$ ipython --no-banner

In [1]: import numpy as np

In [2]: np.set_printoptions(precision=1, suppress=True, linewidth=200)

In [3]: feats = np.cumsum(np.array([[-9, -9, 2, -4],
   ...:     [0, -7, 8, 6],
   ...:     [3, 2, -3, 0],
   ...:     [-7, -4, 6, 4],
   ...:     [9, 2, -6, 9],
   ...:     [-7, -6, -2, -6],
   ...:     [-3, -3, -1, 0],
   ...:     [1, 9, -5, -5],
   ...:     [0, -5, 0, -7],
   ...:     [5, -6, -8, 8],
   ...:     [2, 0, -2, -1],
   ...:     [-2, -6, 0, 9],
   ...:     [7, -6, 7, 1],
   ...:     [4, -4, 1, 7],
   ...:     [1, -1, -3, -4],
   ...:     [6, -7, 6, 7],
   ...:     [-7, 3, -7, 1],
   ...:     [6, -6, -4, 4],
   ...:     [4, 8, 5, -9],
   ...:     [-9, -6, -2, 2],
   ...:     [-3, 9, -8, 6],
   ...:     [8, 9, 4, -9],
   ...:     [-6, -2, -2, 6],
   ...:     [-4, -2, -7, -3],
   ...:     [-6, 3, -6, -1],
   ...:     [-9, 3, -1, 6],
   ...:     [6, 0, 7, -2],
   ...:     [-5, 2, -7, -1],
   ...:     [5, 3, 6, 8]]), axis=0)

In [4]: print(feats)
[[ -9  -9   2  -4]
 [ -9 -16  10   2]
 [ -6 -14   7   2]
 [-13 -18  13   6]
 [ -4 -16   7  15]
 [-11 -22   5   9]
 [-14 -25   4   9]
 [-13 -16  -1   4]
 [-13 -21  -1  -3]
 [ -8 -27  -9   5]
 [ -6 -27 -11   4]
 [ -8 -33 -11  13]
 [ -1 -39  -4  14]
 [  3 -43  -3  21]
 [  4 -44  -6  17]
 [ 10 -51   0  24]
 [  3 -48  -7  25]
 [  9 -54 -11  29]
 [ 13 -46  -6  20]
 [  4 -52  -8  22]
 [  1 -43 -16  28]
 [  9 -34 -12  19]
 [  3 -36 -14  25]
 [ -1 -38 -21  22]
 [ -7 -35 -27  21]
 [-16 -32 -28  27]
 [-10 -32 -21  25]
 [-15 -30 -28  24]
 [-10 -27 -22  32]]

In [5]: W1 = np.array([[-3, 2], [3, -3], [1, -2], [1, 2]])

In [6]: coef = np.array([0, 0])

In [7]: act = np.maximum(feats @ W1 + coef, 0)

In [8]: (act > 0).astype(int)
Out[8]: 
array([[0, 0],
       [0, 1],
       [0, 1],
       [1, 1],
       [0, 1],
       [0, 1],
       [0, 1],
       [0, 1],
       [0, 1],
       [0, 1],
       [0, 1],
       [0, 1],
       [0, 1],
       [0, 1],
       [0, 1],
       [0, 1],
       [0, 1],
       [0, 1],
       [0, 1],
       [0, 1],
       [0, 1],
       [0, 1],
       [0, 1],
       [0, 1],
       [0, 1],
       [0, 1],
       [0, 1],
       [0, 1],
       [0, 1]])

In [9]: print(act)
[[  0   0]
 [  0  14]
 [  0  20]
 [  4  14]
 [  0  56]
 [  0  52]
 [  0  57]
 [  0  32]
 [  0  33]
 [  0  93]
 [  0  99]
 [  0 131]
 [  0 151]
 [  0 183]
 [  0 186]
 [  0 221]
 [  0 214]
 [  0 260]
 [  0 216]
 [  0 224]
 [  0 219]
 [  0 182]
 [  0 192]
 [  0 198]
 [  0 187]
 [  0 174]
 [  0 168]
 [  0 164]
 [  0 169]]

In [10]: np.round((act > 0).mean(axis=0), 1) + 0
Out[10]: array([0., 1.])

In [11]: Z = np.array([[1, -3], [1, 2]])

In [12]: (act @ Z).round(6).argmax(axis=1)
Out[12]: array([0, 1, 1, 0, 1, 1, 1, 1, 1, 1, 1, 1, 1, 1, 1, 1, 1, 1, 1, 1, 1, 1, 1, 1, 1, 1, 1, 1, 1])

In [13]: print(act @ Z)
[[  0   0]
 [ 14  28]
 [ 20  40]
 [ 18  16]
 [ 56 112]
 [ 52 104]
 [ 57 114]
 [ 32  64]
 [ 33  66]
 [ 93 186]
 [ 99 198]
 [131 262]
 [151 302]
 [183 366]
 [186 372]
 [221 442]
 [214 428]
 [260 520]
 [216 432]
 [224 448]
 [219 438]
 [182 364]
 [192 384]
 [198 396]
 [187 374]
 [174 348]
 [168 336]
 [164 328]
 [169 338]]

In [14]: W1 @ Z
Out[14]: 
array([[ -1,  13],
       [  0, -15],
       [ -1,  -7],
       [  3,   1]])

In [15]: Xs = feats - feats.mean(axis=0)

In [16]: vecs = np.linalg.svd(Xs)[2][:1]

In [17]: M2 = Xs - Xs @ vecs.T @ vecs

In [18]: np.cov(Xs @ vecs.T, rowvar=False)
Out[18]: array(309.4)

In [19]: print(round(float(np.linalg.norm(M2) / np.linalg.norm(Xs)), 1))
0.6

In [20]: (Xs @ vecs.T).std(axis=0)
Out[20]: array([17.3])

In [21]: Xs = (feats - feats.mean(axis=0)) / feats.std(axis=0)

In [22]: Xs.std(axis=0)
Out[22]: array([1., 1., 1., 1.])

In [23]: np.argwhere(np.abs(Xs) > 2)
Out[23]: array([[18,  0]])

In [24]: coef = np.linalg.lstsq(np.delete(Xs, 1, axis=1), Xs[:, 1])[0]

In [25]: round(float(1 - np.var(Xs[:, 1] - np.delete(Xs, 1, axis=1) @ coef)), 1)
Out[25]: 0.8

In [26]: Xs = feats - feats.mean(axis=0)

In [27]: left, sigma, Vt = np.linalg.svd(Xs, full_matrices=False)

In [28]: np.round(Xs.mean(axis=0), 1) + 0
Out[28]: array([0., 0., 0., 0.])

In [29]: data = np.load("m.npy")

In [30]: data
Out[30]: 
array([[ -3, -24,  -3,  -1,  -8,  -1],
       [ -9, -21,  -6,  -3,  -7,  -2],
       [-27, -27,  -6,  -9,  -9,  -2],
       [  2,  16,   2,  -2, -16,  -2],
       [  6,  14,   4,  -6, -14,  -4],
       [ 18,  18,   4, -18, -18,  -4]])

In [31]: left, sigma, Vt = np.linalg.svd(data, full_matrices=False)

In [32]: np.round(left.T @ left, 1) + 0
Out[32]: 
array([[1., 0., 0., 0., 0., 0.],
       [0., 1., 0., 0., 0., 0.],
       [0., 0., 1., 0., 0., 0.],
       [0., 0., 0., 1., 0., 0.],
       [0., 0., 0., 0., 1., 0.],
       [0., 0., 0., 0., 0., 1.]])

In [33]: np.abs(left[:, 0]).round(6).argmax()
Out[33]: np.int64(2)

In [34]: np.round(sigma / sigma[0], 1) + 0
Out[34]: array([1. , 0.6, 0.3, 0.2, 0. , 0. ])

In [35]: (sigma > 1e-8).sum()
Out[35]: np.int64(6)

In [36]: np.round(np.sqrt((sigma ** 2).sum()), 1), np.round(np.linalg.norm(data), 1)
Out[36]: (np.float64(72.7), np.float64(72.7))

In [37]: print(np.round(left.T @ data @ Vt.T, 1) + 0)
[[59.8  0.   0.   0.   0.   0. ]
 [ 0.  36.4  0.   0.   0.   0. ]
 [ 0.   0.  16.6  0.   0.   0. ]
 [ 0.   0.   0.  10.1  0.   0. ]
 [ 0.   0.   0.   0.   2.7  0. ]
 [ 0.   0.   0.   0.   0.   1.6]]

In [38]: rng = np.random.default_rng(974647)

In [39]: lab = rng.permutation(6)

In [40]: M2 = data[:, lab] * rng.choice([-1, 1], 6)

In [41]: print(M2)
[[ 24  -3   3   1   8  -1]
 [ 21  -9   6   2   7  -3]
 [ 27 -27   6   2   9  -9]
 [-16   2  -2   2  16  -2]
 [-14   6  -4   4  14  -6]
 [-18  18  -4   4  18 -18]]

In [42]: left, _, Vt = np.linalg.svd(data.T @ M2)

In [43]: np.round(np.linalg.lstsq(data, M2)[0], 1) + 0
Out[43]: 
array([[ 0.,  1.,  0.,  0.,  0.,  0.],
       [-1.,  0.,  0.,  0.,  0.,  0.],
       [ 0.,  0., -1.,  0.,  0.,  0.],
       [ 0.,  0.,  0.,  0.,  0.,  1.],
       [ 0.,  0.,  0.,  0., -1.,  0.],
       [ 0.,  0.,  0., -1.,  0.,  0.]])

In [44]: np.round(left @ Vt, 1) + 0
Out[44]: 
array([[ 0.,  1.,  0.,  0.,  0.,  0.],
       [-1.,  0.,  0.,  0.,  0.,  0.],
       [ 0.,  0., -1.,  0.,  0.,  0.],
       [ 0.,  0.,  0.,  0.,  0.,  1.],
       [ 0.,  0.,  0.,  0., -1.,  0.],
       [ 0.,  0.,  0., -1.,  0.,  0.]])
